$ python3 -q
>>> import numpy as np
>>> np.set_printoptions(precision=2, suppress=True, linewidth=160)
>>> feats = np.loadtxt("block12.csv", delimiter=",")
>>> feats
array([[0., 2., 2., 4., 4., 6., 7., 4.],
       [0., 0., 9., 5., 2., 8., 3., 4.],
       [0., 0., 0., 9., 9., 9., 7., 1.],
       [0., 0., 0., 0., 6., 2., 7., 2.],
       [0., 0., 0., 0., 0., 3., 4., 4.],
       [0., 0., 0., 0., 0., 0., 3., 9.],
       [0., 0., 0., 0., 0., 0., 0., 6.],
       [0., 0., 0., 0., 0., 0., 0., 0.]])
>>> left, sigma, vt = np.linalg.svd(feats)
>>> sigma
array([25.05, 11.75,  9.57,  4.83,  3.02,  1.67,  0.77,  0.  ])
>>> np.argmax(sigma[:-1] / (sigma[1:] + 1e-6)) + 1
np.int64(7)
>>> Y = left[:, :7] @ np.diag(sigma[:7]) @ vt[:7]
>>> Y.round(2) + 0
array([[0., 2., 2., 4., 4., 6., 7., 4.],
       [0., 0., 9., 5., 2., 8., 3., 4.],
       [0., 0., 0., 9., 9., 9., 7., 1.],
       [0., 0., 0., 0., 6., 2., 7., 2.],
       [0., 0., 0., 0., 0., 3., 4., 4.],
       [0., 0., 0., 0., 0., 0., 3., 9.],
       [0., 0., 0., 0., 0., 0., 0., 6.],
       [0., 0., 0., 0., 0., 0., 0., 0.]])
>>> np.linalg.matrix_rank(feats, rtol=0.05)
np.int64(6)
>>> feats.inv()
Traceback (most recent call last):
  File "<python-input-10>", line 1, in <module>
    feats.inv()
    ^^^^^^^^^
AttributeError: 'numpy.ndarray' object has no attribute 'inv'
>>> feats @ feats
array([[  0.,   0.,  18.,  28.,  46.,  54.,  82., 130.],
       [  0.,   0.,   0.,  81., 111.,  97., 130., 117.],
       [  0.,   0.,   0.,   0.,  54.,  45., 126., 177.],
       [  0.,   0.,   0.,   0.,   0.,  18.,  30.,  84.],
       [  0.,   0.,   0.,   0.,   0.,   0.,   9.,  51.],
       [  0.,   0.,   0.,   0.,   0.,   0.,   0.,  18.],
       [  0.,   0.,   0.,   0.,   0.,   0.,   0.,   0.],
       [  0.,   0.,   0.,   0.,   0.,   0.,   0.,   0.]])
>>> round(np.linalg.det(feats), 2)
np.float64(0.0)
>>> (feats - feats.T) / 2
array([[ 0. ,  1. ,  1. ,  2. ,  2. ,  3. ,  3.5,  2. ],
       [-1. ,  0. ,  4.5,  2.5,  1. ,  4. ,  1.5,  2. ],
       [-1. , -4.5,  0. ,  4.5,  4.5,  4.5,  3.5,  0.5],
       [-2. , -2.5, -4.5,  0. ,  3. ,  1. ,  3.5,  1. ],
       [-2. , -1. , -4.5, -3. ,  0. ,  1.5,  2. ,  2. ],
       [-3. , -4. , -4.5, -1. , -1.5,  0. ,  1.5,  4.5],
       [-3.5, -1.5, -3.5, -3.5, -2. , -1.5,  0. ,  3. ],
       [-2. , -2. , -0.5, -1. , -2. , -4.5, -3. ,  0. ]])
>>> np.linalg.matrix_rank(feats - feats[0, 0] * np.eye(8))
np.int64(7)
>>> rk = np.linalg.matrix_rank(feats)
>>> rk
np.int64(7)
>>> N = np.linalg.svd(feats)[2][rk:].T
>>> N @ N.T
array([[1., 0., 0., 0., 0., 0., 0., 0.],
       [0., 0., 0., 0., 0., 0., 0., 0.],
       [0., 0., 0., 0., 0., 0., 0., 0.],
       [0., 0., 0., 0., 0., 0., 0., 0.],
       [0., 0., 0., 0., 0., 0., 0., 0.],
       [0., 0., 0., 0., 0., 0., 0., 0.],
       [0., 0., 0., 0., 0., 0., 0., 0.],
       [0., 0., 0., 0., 0., 0., 0., 0.]])
>>> feats @ N
array([[0.],
       [0.],
       [0.],
       [0.],
       [0.],
       [0.],
       [0.],
       [0.]])
>>> np.linalg.matrix_rank(feats.T @ feats), np.linalg.matrix_rank(feats @ feats.T)
(np.int64(7), np.int64(7))
>>> [int(np.linalg.matrix_rank(feats[:, :j + 1])) for j in range(8)]
[0, 1, 2, 3, 4, 5, 6, 7]
>>> [int(np.linalg.matrix_rank(feats[:i])) for i in range(1, len(feats) + 1)]
[1, 2, 3, 4, 5, 6, 7, 7]
